In [1]: import numpy as np

In [2]: np.set_printoptions(precision=2, suppress=True, linewidth=160, legacy="1.25")

In [3]: X = np.tril(np.array([[-1, -1, -1, 1, -1, 0, -1, -1],
   ...:     [-1, -2, 1, -2, -1, 0, 2, 0],
   ...:     [-1, -2, -1, 0, -2, 2, -2, 1],
   ...:     [-1, -2, 0, -1, 1, 1, -1, 1],
   ...:     [-1, 0, 0, 1, 2, -1, 1, -2],
   ...:     [-1, 1, 0, 2, -1, 1, -2, 0],
   ...:     [0, -2, -1, 2, 1, -2, -1, -1],
   ...:     [1, 1, 1, 2, -1, 1, 0, 2]]), -1) + np.eye(8, dtype=int)

In [4]: print(X)
[[ 1  0  0  0  0  0  0  0]
 [-1  1  0  0  0  0  0  0]
 [-1 -2  1  0  0  0  0  0]
 [-1 -2  0  1  0  0  0  0]
 [-1  0  0  1  1  0  0  0]
 [-1  1  0  2 -1  1  0  0]
 [ 0 -2 -1  2  1 -2  1  0]
 [ 1  1  1  2 -1  1  0  1]]

In [5]: r0 = np.array([-3, 2, -3, 3, 2, 0, -2, 2])

In [6]: out = X + np.outer(r0, np.eye(8)[5])

In [7]: print(out)
[[ 1.  0.  0.  0.  0. -3.  0.  0.]
 [-1.  1.  0.  0.  0.  2.  0.  0.]
 [-1. -2.  1.  0.  0. -3.  0.  0.]
 [-1. -2.  0.  1.  0.  3.  0.  0.]
 [-1.  0.  0.  1.  1.  2.  0.  0.]
 [-1.  1.  0.  2. -1.  1.  0.  0.]
 [ 0. -2. -1.  2.  1. -4.  1.  0.]
 [ 1.  1.  1.  2. -1.  3.  0.  1.]]

In [8]: print(round(float(np.linalg.det(out) / np.linalg.det(X)), 2), round(float(1 + np.linalg.solve(X, r0)[5]), 2))
4.0 4.0

In [9]: print(np.linalg.matrix_rank(np.linalg.inv(out) - np.linalg.inv(X), tol=1e-8))
1

In [10]: print(round(np.log10(np.linalg.cond(out))))
3

In [11]: print(np.round(np.linalg.norm(out, 2) / np.linalg.norm(out), 2))
0.8

In [12]: print(np.abs(np.linalg.svd(out)[2][-1]))
[0.14 0.03 0.35 0.04 0.01 0.05 0.54 0.75]

In [13]: x0 = np.array([-5, 0, 4, 0, 3, -3, -1, 2])

In [14]: a = np.maximum(X @ x0, 0)

In [15]: print(np.tanh(X @ x0))
[-1.    1.    1.    1.    1.   -0.76  1.   -1.  ]

In [16]: print(np.maximum(X @ (3 * x0), 0))
[ 0 15 27 15 24  0 12  0]
